$ python3 -q
>>> import numpy as np
>>> import numpy.linalg as la
>>> np.set_printoptions(precision=2, suppress=True, linewidth=160, floatmode="fixed")
>>> tidy = lambda a: np.round(a, 2) + 0
>>> J = np.load("data.npy")
>>> tidy(J)
array([[-0.74, -0.14, -0.60,  0.21,  0.17],
       [ 0.48, -0.20, -0.68, -0.49,  0.12],
       [ 0.14,  0.92, -0.32,  0.20,  0.00],
       [-0.40,  0.23,  0.04, -0.69, -0.56],
       [-0.20,  0.22,  0.26, -0.45,  0.80]])
>>> x0 = np.array([-1, 1, 0, 3, -4])
>>> rhs = J @ x0
>>> tidy(rhs)
array([ 0.57, -2.65,  1.40,  0.81, -4.13])
>>> tidy(la.solve(J, J[:, 0]))
array([1.00, 0.00, 0.00, 0.00, 0.00])
>>> out = la.inv(J)
>>> tidy(out)
array([[-0.74,  0.48,  0.14, -0.40, -0.20],
       [-0.14, -0.20,  0.92,  0.23,  0.22],
       [-0.60, -0.68, -0.32,  0.04,  0.26],
       [ 0.21, -0.49,  0.20, -0.69, -0.45],
       [ 0.17,  0.12,  0.00, -0.56,  0.80]])
>>> tidy(la.det(J) * la.det(out))
np.float64(1.0)
>>> tidy(J @ out)
array([[1.00, 0.00, 0.00, 0.00, 0.00],
       [0.00, 1.00, 0.00, 0.00, 0.00],
       [0.00, 0.00, 1.00, 0.00, 0.00],
       [0.00, 0.00, 0.00, 1.00, 0.00],
       [0.00, 0.00, 0.00, 0.00, 1.00]])
>>> (np.abs(out) > 1e-9).astype(int)
array([[1, 1, 1, 1, 1],
       [1, 1, 1, 1, 1],
       [1, 1, 1, 1, 1],
       [1, 1, 1, 1, 1],
       [1, 1, 1, 1, 1]])
>>> tidy(la.inv(out))
array([[-0.74, -0.14, -0.60,  0.21,  0.17],
       [ 0.48, -0.20, -0.68, -0.49,  0.12],
       [ 0.14,  0.92, -0.32,  0.20,  0.00],
       [-0.40,  0.23,  0.04, -0.69, -0.56],
       [-0.20,  0.22,  0.26, -0.45,  0.80]])
>>> sv = 10 * 0.7 ** np.arange(3)
>>> rng = np.random.default_rng(11326)
>>> K = rng.normal(size=(11, 3)) * rng.permutation(sv)
>>> tidy(K)
array([[ -7.82,   5.65,   4.84],
       [  6.31,  -3.19,   0.77],
       [ 16.82,   0.58,  -0.78],
       [ -0.83,   1.16,  -9.49],
       [  1.93,   9.74,  -7.49],
       [ -2.18,   4.98,  -1.58],
       [  6.91,  10.43,   0.30],
       [ -3.52,  19.61,  -2.50],
       [  0.66,   3.44,  -1.78],
       [-19.25,  -7.21,  -4.97],
       [ 10.88,  -1.32,   4.34]])
>>> Xs = K - K.mean(axis=0)
>>> Uu, sv, VT = la.svd(Xs, full_matrices=False)
>>> tidy(sv ** 2 / (sv ** 2).sum())
array([0.57, 0.32, 0.10])
>>> np.searchsorted(np.cumsum(sv ** 2) / (sv ** 2).sum(), 0.9) + 1
np.int64(3)
>>> tidy((sv ** 2).sum() ** 2 / (sv ** 4).sum())
np.float64(2.26)
>>> la.matrix_rank(Xs)
np.int64(3)
>>> np.abs(Uu[:, 0]).argmax()
np.int64(9)
>>> F = np.load("m.npy")
>>> F
array([[44,  0, -1,  0],
       [ 2, 33,  2, -3],
       [-1,  2, 45, -1],
       [-3, -3, -1, 27]])
>>> tidy(la.norm(F, axis=1))
array([44.01, 33.26, 45.07, 27.35])
>>> la.norm(F, axis=1).argmax()
np.int64(2)
>>> tidy(la.norm(F[0] - F[2]))
np.float64(64.39)
>>> F[0] @ F[2]
np.int64(-89)
>>> tidy(la.norm(F) ** 2 / la.norm(F, 2) ** 2)
np.float64(2.78)
>>> data = np.load("a.npy")
>>> data
array([[  5,   4,   2,   0,  10,   2],
       [ -5,  -4,  -3,   3, -10,   0],
       [ -5,  -1,  -5,   1, -10,   4]])
>>> out = np.array([[3, -9, 0],
...     [-3, 3, -5],
...     [-4, -2, -8],
...     [6, 8, -7],
...     [-7, -4, -2],
...     [2, 8, 2]])
>>> la.matrix_rank(np.vstack([data, out.T]))
np.int64(6)
>>> u = np.array([2, 0, 3])
>>> np.polyval(u, data[1])
array([ 53,  35,  21,  21, 203,   3])
>>> np.cross(data[1, :3], data[2, :3])
array([ 17, -10, -15])
>>> np.correlate(data[1], data[2], "full")
array([-20,  34,  23,  63, -48, 147,  -2,  62,  -5,  50,   0])
>>> np.convolve(data[1], u)
array([-10,  -8, -21,  -6, -29,   9, -30,   0])
>>> np.array([np.convolve(row, u, "same") for row in data])
array([[  8,  19,  12,  26,   4,  30],
       [ -8, -21,  -6, -29,   9, -30],
       [ -2, -25,  -1, -35,  11, -30]])
>>> la.norm(data, axis=1).argmax()
np.int64(2)
>>> tidy(la.norm(data[2] - data[1]))
np.float64(5.74)
>>> data[2] @ data[1]
np.int64(147)
>>> out = data / np.sqrt((data ** 2).mean(axis=1, keepdims=True))
>>> la.matrix_rank(data - data.mean(axis=1, keepdims=True))
np.int64(3)
>>> tidy(data - data.mean(axis=1, keepdims=True))
array([[ 1.17,  0.17, -1.83, -3.83,  6.17, -1.83],
       [-1.83, -0.83,  0.17,  6.17, -6.83,  3.17],
       [-2.33,  1.67, -2.33,  3.67, -7.33,  6.67]])
>>> la.matrix_rank(out) == la.matrix_rank(data)
np.True_
>>> W1 = np.array([[-5, -1, 5],
...     [-7, -8, 3],
...     [0, 5, -7],
...     [-8, 2, -4],
...     [-1, -4, 9],
...     [6, 0, 0]])
>>> beta = np.array([1, -1, 0])
>>> H = np.maximum(data @ W1 + beta, 0)
>>> tidy((H > 0).mean(axis=0))
array([0.67, 0.67, 0.33])
>>> basis = np.array([[1, 0], [3, 0], [3, 1]])
>>> H @ basis
array([[339, 113],
       [241,   0],
       [146,   0]])
>>> W1 @ basis
array([[  7,   5],
       [-22,   3],
       [ -6,  -7],
       [-14,  -4],
       [ 14,   9],
       [  6,   0]])
>>> W0 = np.loadtxt("case12.csv", delimiter=",")
>>> tidy(W0)
array([[0.18, 0.27, 0.18, 0.18, 0.18],
       [0.05, 0.21, 0.26, 0.21, 0.26],
       [0.36, 0.21, 0.21, 0.07, 0.14],
       [0.12, 0.00, 0.25, 0.38, 0.25],
       [0.07, 0.27, 0.00, 0.27, 0.40]])
>>> # row-stochastic, so 1 is an eigenvalue
>>> z = rng.permutation(5)
>>> z
array([3, 0, 4, 1, 2])
>>> out = W0[z][:, z]
>>> tidy(np.trace(out))
np.float64(1.38)
>>> tidy(out)
array([[0.38, 0.12, 0.25, 0.00, 0.25],
       [0.18, 0.18, 0.18, 0.27, 0.18],
       [0.27, 0.07, 0.40, 0.27, 0.00],
       [0.21, 0.05, 0.26, 0.21, 0.26],
       [0.07, 0.36, 0.14, 0.21, 0.21]])
>>> tidy(np.sort(np.abs(la.eigvals(out))))
array([0.14, 0.14, 0.20, 0.26, 1.00])
>>> np.allclose(out, W0)
False
>>> A = np.array([[5, 8, 0, 0], [6, 5, 0, 0], [0, 0, 5, 8], [0, 0, 6, 5]])
>>> Q, V = la.qr(A[:, :2])[0], la.qr(A[:, 2:])[0]
>>> sv = la.svd(Q.T @ V, compute_uv=False)
>>> tidy(np.degrees(np.arccos(sv.clip(0, 1))))
array([90.00, 90.00])
>>> tidy(la.norm(Q @ Q.T - V @ V.T, 2))
np.float64(1.0)
>>> Q = A.astype(float).copy()
>>> for j in range(4):
...     Q[:, j] -= Q[:, :j] @ (Q[:, :j].T @ Q[:, j])
...     Q[:, j] /= la.norm(Q[:, j])
... 
>>> tidy(Q.T @ Q)
array([[1.00, 0.00, 0.00, 0.00],
       [0.00, 1.00, 0.00, 0.00],
       [0.00, 0.00, 1.00, 0.00],
       [0.00, 0.00, 0.00, 1.00]])
>>> tidy(Q)
array([[ 0.64,  0.77,  0.00,  0.00],
       [ 0.77, -0.64,  0.00,  0.00],
       [ 0.00,  0.00,  0.64,  0.77],
       [ 0.00,  0.00,  0.77, -0.64]])
>>> tidy(la.det(A))
np.float64(529.0)
>>> (la.matrix_power((A != 0) + (A.T != 0) + np.eye(4), 4) > 0).astype(int)
array([[1, 1, 0, 0],
       [1, 1, 0, 0],
       [0, 0, 1, 1],
       [0, 0, 1, 1]])
>>> np.flatnonzero(la.matrix_power((A != 0) + (A.T != 0) + np.eye(4), 4)[2])
array([2, 3])
>>> A @ A
array([[73, 80,  0,  0],
       [60, 73,  0,  0],
       [ 0,  0, 73, 80],
       [ 0,  0, 60, 73]])
>>> z = rng.permutation(4)
>>> z
array([0, 2, 3, 1])
>>> out = A[z][:, z]
>>> np.trace(out)
np.int64(20)
>>> np.allclose(out, A)
False
>>> u = np.array([1, -2, 0, -4])
>>> out = A + np.outer(u, np.eye(4)[3])
>>> out
array([[ 5.00,  8.00,  0.00,  1.00],
       [ 6.00,  5.00,  0.00, -2.00],
       [ 0.00,  0.00,  5.00,  8.00],
       [ 0.00,  0.00,  6.00,  1.00]])
>>> la.matrix_rank(out - A)
np.int64(1)
>>> out = np.array([[4, 3, 4, 1], [1, 4, 2, 2]])
>>> M = np.block([[np.zeros((2, 2)), out], [out.T, np.zeros((4, 4))]])
>>> M
array([[0.00, 0.00, 4.00, 3.00, 4.00, 1.00],
       [0.00, 0.00, 1.00, 4.00, 2.00, 2.00],
       [4.00, 1.00, 0.00, 0.00, 0.00, 0.00],
       [3.00, 4.00, 0.00, 0.00, 0.00, 0.00],
       [4.00, 2.00, 0.00, 0.00, 0.00, 0.00],
       [1.00, 2.00, 0.00, 0.00, 0.00, 0.00]])
>>> out = M + rng.integers(-2, 3, (6, 4)) @ rng.integers(-2, 3, (4, 6))
>>> out
array([[-2.00, -6.00,  4.00,  4.00,  2.00, -3.00],
       [ 0.00,  0.00,  5.00,  6.00,  4.00,  2.00],
       [ 1.00,  2.00,  0.00, -2.00,  1.00,  0.00],
       [ 5.00, 10.00,  4.00,  3.00,  4.00,  4.00],
       [-2.00,  4.00,  2.00, -7.00,  3.00,  0.00],
       [-5.00,  9.00,  8.00, -4.00,  8.00,  3.00]])
>>> np.abs(out - M).sum(axis=1)
array([15.00,  8.00,  7.00, 23.00, 20.00, 36.00])
>>> tidy(la.svd(out - M, compute_uv=False))
array([19.18, 11.31,  6.29,  1.34,  0.00,  0.00])
>>> Uu, sv, VT = la.svd(M, full_matrices=False)
>>> np.allclose(Uu * sv @ VT, M)
True
>>> tidy(sv / sv[0])
array([1.00, 1.00, 0.32, 0.32, 0.00, 0.00])
>>> (sv > 1e-8).sum()
np.int64(4)
>>> tidy(sv)
array([7.80, 7.80, 2.48, 2.48, 0.00, 0.00])
>>> la.cond(M) > 100
np.True_
>>> arr = np.load("mat.npy")
>>> arr
array([[-2.00,  0.00],
       [ 0.00,  5.00]])
>>> [int(la.matrix_rank(la.matrix_power(arr, p))) for p in range(1, 3)]
[2, 2]
>>> arr @ arr
array([[ 4.00,  0.00],
       [ 0.00, 25.00]])
>>> tidy(np.sort(la.eigvals(arr)))
array([-2.00,  5.00])
>>> x0 = np.array([-3, 4])
>>> a = np.maximum(arr @ x0, 0)
>>> np.maximum(arr @ x0, 0) - np.maximum(-arr @ x0, 0)
array([ 6.00, 20.00])
>>> arr * (a > 1e-9)[:, None]
array([[-2.00,  0.00],
       [ 0.00,  5.00]])
>>> a
array([ 6.00, 20.00])
